% python3 -q
>>> import numpy as np
>>> np.set_printoptions(suppress=True, linewidth=160)
>>> arr = np.loadtxt("w.csv", delimiter=",")
>>> arr
array([[-1.,  0.,  1.,  2.,  3.,  4.,  5.,  6.,  7.,  8.,  9., 10., 11.],
       [12., 13., 14., 15., 16., 17., 18., 19., 20., 21., 22., 23., 24.],
       [25., 26., 27., 28., 29., 30., 31., 32., 33., 34., 35., 36., 37.],
       [38., 39., 40., 41., 42., 43., 44., 45., 46., 47., 48., 49., 50.],
       [51., 52., 53., 54., 55., 56., 57., 58., 59., 60., 61., 62., 63.]])
>>> # null space of dimension 11
>>> left, sigma, Vh = np.linalg.svd(arr)
>>> evecs = Vh[:(sigma > 1e-8).sum()]
>>> rng = np.random.default_rng(99)
>>> vec = arr[4] + -2 * arr[1] + rng.integers(2) * np.eye(13)[10]
>>> vec
array([27., 26., 25., 24., 23., 22., 21., 20., 19., 18., 18., 16., 15.])
>>> np.round(np.linalg.norm(vec - evecs.T @ evecs @ vec), 2)
np.float64(0.91)
>>> np.round(np.diag(evecs.T @ evecs), 2)
array([0.27, 0.21, 0.16, 0.13, 0.1 , 0.08, 0.08, 0.08, 0.1 , 0.13, 0.16, 0.21, 0.27])
>>> np.allclose(evecs.T @ evecs @ vec, vec)
False
>>> other = arr / np.sqrt((arr ** 2).mean(axis=1, keepdims=True))
>>> np.linalg.matrix_rank(other) == np.linalg.matrix_rank(arr)
np.True_
>>> arr - arr.mean(axis=1, keepdims=True)
array([[-6., -5., -4., -3., -2., -1.,  0.,  1.,  2.,  3.,  4.,  5.,  6.],
       [-6., -5., -4., -3., -2., -1.,  0.,  1.,  2.,  3.,  4.,  5.,  6.],
       [-6., -5., -4., -3., -2., -1.,  0.,  1.,  2.,  3.,  4.,  5.,  6.],
       [-6., -5., -4., -3., -2., -1.,  0.,  1.,  2.,  3.,  4.,  5.,  6.],
       [-6., -5., -4., -3., -2., -1.,  0.,  1.,  2.,  3.,  4.,  5.,  6.]])
>>> np.round(np.linalg.norm(other, axis=1), 2)
array([3.61, 3.61, 3.61, 3.61, 3.61])
